>>> import numpy as np
>>> np.set_printoptions(precision=2, suppress=True, linewidth=160, legacy="1.25")
>>> M = np.load("m.npy")
>>> print(M)
[[  1.75  -5.7    1.88  -4.11  -5.17  -7.22  -0.76   8.93   5.4   -0.71   8.93]
 [ -3.88   2.19  -3.57  -3.37  -1.42  -0.46  -1.33   0.48   1.09   0.99   0.48]
 [ -2.69   1.42  -3.09  -3.96  -2.21  -1.45  -1.43   1.15   1.77   1.29   1.15]
 [ -2.88   0.95  -2.72  -3.58  -2.08  -1.59  -1.27   1.79   1.81   0.8    1.79]
 [  0.5    0.48  -2.65  -6.15  -4.33  -3.51  -1.99   1.52   3.34   2.98   1.52]
 [  1.51   0.17  -2.5   -6.84  -5.01  -4.17  -2.17   1.66   3.84   3.51   1.66]
 [ -3.29  -1.61  -0.77  -1.95  -1.8   -2.66  -0.52   5.09   2.28  -1.43   5.09]
 [ -1.28  -4.56   1.28  -2.15  -3.14  -5.14  -0.29   8.27   3.85  -2.13   8.27]
 [ -9.58   4.61  -4.91   0.17   2.38   3.59  -0.51  -1.12  -1.89  -1.47  -1.12]
 [  0.32   1.14  -3.13  -6.34  -4.21  -3.09  -2.11   0.74   3.1    3.34   0.74]
 [ -3.21  -0.53  -1.59  -2.56  -1.86  -2.16  -0.81   3.71   2.04  -0.56   3.71]
 [ -8.13   3.91  -4.51  -0.68   1.42   2.52  -0.69  -0.61  -1.12  -0.92  -0.61]
 [ -0.7   -2.64  -0.21  -3.6   -3.53  -4.47  -0.92   5.73   3.62  -0.25   5.73]
 [  1.81  -2.33  -0.65  -5.84  -5.21  -5.57  -1.62   4.71   4.59   1.86   4.71]
 [ -3.67   3.56  -4.61  -4.22  -1.55   0.11  -1.72  -1.28   0.83   2.17  -1.28]
 [ -1.02   2.32  -3.91  -5.81  -3.32  -1.83  -2.08  -0.4    2.24   3.23  -0.4 ]
 [ -0.22  -3.     0.02  -3.81  -3.85  -4.89  -0.94   6.05   3.91  -0.17   6.05]
 [  1.74   3.4   -4.94  -8.65  -5.16  -2.67  -3.03  -2.43   3.13   6.1   -2.43]
 [  2.53  -2.52  -0.57  -6.34  -5.68  -6.03  -1.75   4.77   4.93   2.25   4.77]
 [ -6.52   2.49  -3.58  -1.31   0.35   1.01  -0.74   0.76  -0.09  -0.77   0.76]
 [  1.16  -0.55  -1.94  -6.2   -4.78  -4.35  -1.9    2.64   3.87   2.71   2.64]
 [ -4.09   5.92  -6.35  -5.05  -1.27   1.51  -2.21  -4.13   0.06   3.62  -4.13]
 [ -5.47   4.2   -4.95  -3.04  -0.35   1.34  -1.43  -1.64  -0.08   1.3   -1.64]
 [ -1.26  -4.6    1.3   -2.15  -3.16  -5.17  -0.29   8.31   3.87  -2.14   8.31]
 [ -0.3   -2.15  -0.62  -4.17  -3.8   -4.42  -1.14   5.01   3.66   0.41   5.01]
 [ -1.91   0.99  -2.84  -4.4   -2.73  -2.05  -1.52   1.49   2.21   1.56   1.49]
 [ -4.16   4.24  -5.09  -4.15  -1.22   0.7   -1.77  -2.01   0.45   2.31  -2.01]
 [ -3.95   0.67  -2.42  -2.54  -1.37  -1.19  -0.93   2.4    1.44  -0.21   2.4 ]
 [ -0.69   0.32  -2.44  -5.09  -3.54  -2.99  -1.66   2.02   2.88   1.97   2.02]
 [  6.44   7.88  -8.7  -14.81  -8.3   -2.78  -5.33  -9.21   3.97  12.99  -9.21]
 [ -9.65   7.53  -7.1   -1.22   2.44   5.09  -1.22  -4.75  -2.66   0.66  -4.75]
 [ -4.38   2.69  -3.9   -3.2   -1.08   0.03  -1.33  -0.01   0.75   0.98  -0.01]
 [  7.63  -4.4    0.41  -9.66  -9.09  -9.51  -2.56   5.84   7.53   4.68   5.84]
 [ -8.14  -0.02  -1.56   1.29   1.43   0.56   0.29   4.31  -0.14  -3.87   4.31]
 [  1.23   0.26  -2.55  -6.66  -4.82  -3.99  -2.12   1.62   3.7    3.37   1.62]
 [ -1.17  -0.99  -1.41  -4.03  -3.22  -3.41  -1.21   3.78   3.01   0.63   3.78]
 [ -7.52   4.35  -4.89  -1.41   1.02   2.44  -0.96  -1.31  -0.97  -0.13  -1.31]]
>>> A2 = M / np.sqrt((M ** 2).mean(axis=1, keepdims=True))
>>> print(np.linalg.norm(A2, axis=1))
[3.32 3.32 3.32 3.32 3.32 3.32 3.32 3.32 3.32 3.32 3.32 3.32 3.32 3.32 3.32 3.32 3.32 3.32 3.32 3.32 3.32 3.32 3.32 3.32 3.32 3.32 3.32 3.32 3.32 3.32 3.32
 3.32 3.32 3.32 3.32 3.32 3.32]
>>> C2 = M.T @ M
>>> print((M @ M.T).shape)
(37, 37)
>>> print(np.diag(C2))
[711.85 429.17 472.51 979.93 518.22 518.67 111.57 638.13 353.16 365.21 638.13]
>>> arr = np.load("w.npy")
>>> print(arr)
[[  6.12  -2.89  -8.03  -7.09  -8.42   1.6    4.52]
 [ -7.3  -10.45   5.62  -1.76  -3.36  -2.68   2.14]
 [  5.67  -1.71  -8.99  -7.32  -8.25   1.37   4.65]
 [  4.39  -1.8  -11.03  -4.97  -8.2   -1.25   2.22]
 [  5.3   -1.38 -10.12  -8.71  -7.89  -0.47   4.68]
 [  4.59  -0.38 -10.04  -7.39  -8.05  -0.27   4.05]
 [ -2.03   1.99  -4.1    1.75  -0.08  -2.63  -1.61]
 [ -2.51   3.99  -3.49   2.83  -0.11  -1.44  -3.75]
 [ -1.91   3.42  -2.45   3.63  -0.57  -1.5   -3.16]
 [  5.3   -1.29  -9.38  -7.14  -8.05   0.8    3.23]
 [ -1.47   4.2   -4.11   2.91   0.41  -2.83  -2.19]
 [  4.95  -1.72  -9.44  -7.02  -8.47  -2.04   3.62]
 [  3.65  -1.65 -10.57  -5.39  -5.71   1.8    2.98]
 [  6.21  -0.65  -8.56  -6.63  -6.82   0.13   4.87]
 [  5.27  -3.3  -10.96  -5.48  -7.97   0.55   5.66]
 [  6.37   0.71  -9.86  -5.68  -7.42   0.78   4.6 ]
 [  5.38  -1.83  -9.26  -7.57  -7.17   0.96   3.07]
 [  0.62   3.46  -0.91   1.9   -2.04  -2.79  -2.48]
 [  3.36  -2.45 -10.36  -6.56  -8.36   1.94   4.67]
 [  6.49  -0.39  -9.32  -6.12  -7.16  -0.55   3.46]
 [ -7.21  -9.39   6.5   -3.47   0.8   -2.57   0.8 ]
 [ -0.25   4.96  -3.65   3.57  -0.03  -2.52  -2.65]
 [  4.92  -1.38  -9.25  -6.04  -7.95  -0.42   3.63]
 [  5.67  -3.02  -8.56  -5.01  -6.96  -0.58   4.07]
 [ -8.88  -8.77   6.29  -5.29  -1.93  -2.37  -0.69]
 [ -1.64   3.98  -2.41   4.76   1.03  -3.58  -3.02]
 [  5.28  -3.25  -8.26  -6.34  -8.69   0.24   4.17]
 [ -9.96  -9.98   5.91  -3.24  -3.71  -3.33  -0.71]
 [ -3.83   3.31  -2.09   3.46  -1.99  -3.5   -2.55]
 [  0.43   4.32  -2.35   2.31  -0.02  -1.6   -3.02]]
>>> dist = np.linalg.norm(arr[:, None] - arr[None], axis=-1)
>>> print(dist.shape)
(30, 30)
>>> print((dist + 1e9 * np.eye(30)).round(6).argmin(axis=1))
[ 2 27  0 22  5  9 10  8  7 16 21 22 18 19 18 19  9 29  2 13 24 10  9 26 27 10  0 24  8 21]
>>> print(dist[:5, :5])
[[ 0.   22.4   1.63  5.58  3.81]
 [22.4   0.   23.14 22.9  23.85]
 [ 1.63 23.14  0.    4.91  2.64]
 [ 5.58 22.9   4.91  0.    4.75]
 [ 3.81 23.85  2.64  4.75  0.  ]]
>>> print(np.flatnonzero(dist[7] < dist.mean() / 2))
[ 6  7  8 10 17 21 25 28 29]
>>> print(dist.mean(axis=1).argmax())
27
>>> print(np.unravel_index(dist.round(6).argmax(), dist.shape))
(15, 27)
>>> q, _ = np.linalg.qr(np.array([[0.3, -2.7, 0.0, -1.1, -2.7, 0.1, -0.4, 0.7, 0.9, -2.0],
...     [-0.6, -1.1, -0.7, 0.0, 1.0, 0.2, 0.0, 0.5, -0.4, 0.4],
...     [-0.4, -0.6, -0.3, -0.9, -0.2, 0.9, -0.7, -2.5, 2.1, 1.3],
...     [0.3, 1.0, 0.0, 0.5, -0.3, 0.1, -0.7, -0.9, 0.8, 0.1],
...     [-1.4, 1.1, 0.1, -1.6, 1.9, -0.2, 1.2, -1.3, 0.1, -0.4],
...     [1.4, -0.2, 0.2, -1.3, -0.4, 0.2, 0.2, 0.1, 0.3, -1.4],
...     [2.1, -0.2, -1.1, -0.4, 0.1, 0.5, 0.0, 1.5, 2.7, -0.1],
...     [0.5, 0.0, 0.6, 0.5, -0.8, -0.2, -0.9, -1.9, -1.0, 1.6],
...     [-0.1, -0.7, 0.0, -0.2, 1.2, 1.1, -0.2, -0.4, 0.9, 0.0],
...     [-1.6, 0.8, 0.5, 1.1, -1.0, 0.9, -1.3, 0.0, -0.5, -1.2]]))
>>> X = 4 * q
>>> print(X)
[[-0.35 -3.09  0.86  0.63 -1.63  0.39 -0.29 -0.44 -1.42  0.2 ]
 [ 0.7  -1.48 -1.97 -0.67  1.    0.38  1.47 -2.17  0.81 -0.56]
 [ 0.46 -0.83 -0.87  1.04 -1.01 -1.65  1.77  2.18  1.24 -0.37]
 [-0.35  1.27 -0.14 -0.4  -1.11 -0.48  1.58 -0.54 -2.27 -2.16]
 [ 1.63  0.87 -0.63  2.96  0.15  0.42  0.34 -0.75 -1.09  1.16]
 [-1.63  0.19  1.25  1.91  0.09 -1.   -0.17 -1.7   1.61 -1.26]
 [-2.44  0.4  -2.16 -0.02 -0.82 -0.92 -0.28 -0.46 -0.46  1.79]
 [-0.58  0.15  1.93 -0.54  0.56 -0.08  2.67 -0.37 -0.07  2.01]
 [ 0.12 -0.86  0.15  0.04  2.46 -2.54 -0.56  0.23 -1.54 -0.08]
 [ 1.86  0.46  0.5  -1.08 -1.74 -2.07 -0.69 -1.48  0.52  0.8 ]]
>>> x0 = np.array([-4, -2, -1, 0, -4, 1, 3, 3, 2, -5])
>>> target = X @ x0
>>> print(target)
[  7.59   0.84  19.21  12.33 -17.01   7.45   1.36  -5.53 -14.94 -13.42]
>>> print(np.round(np.linalg.solve(X, target + X[:, 4]), 2) + 0)
[-4. -2. -1.  0. -3.  1.  3.  3.  2. -5.]
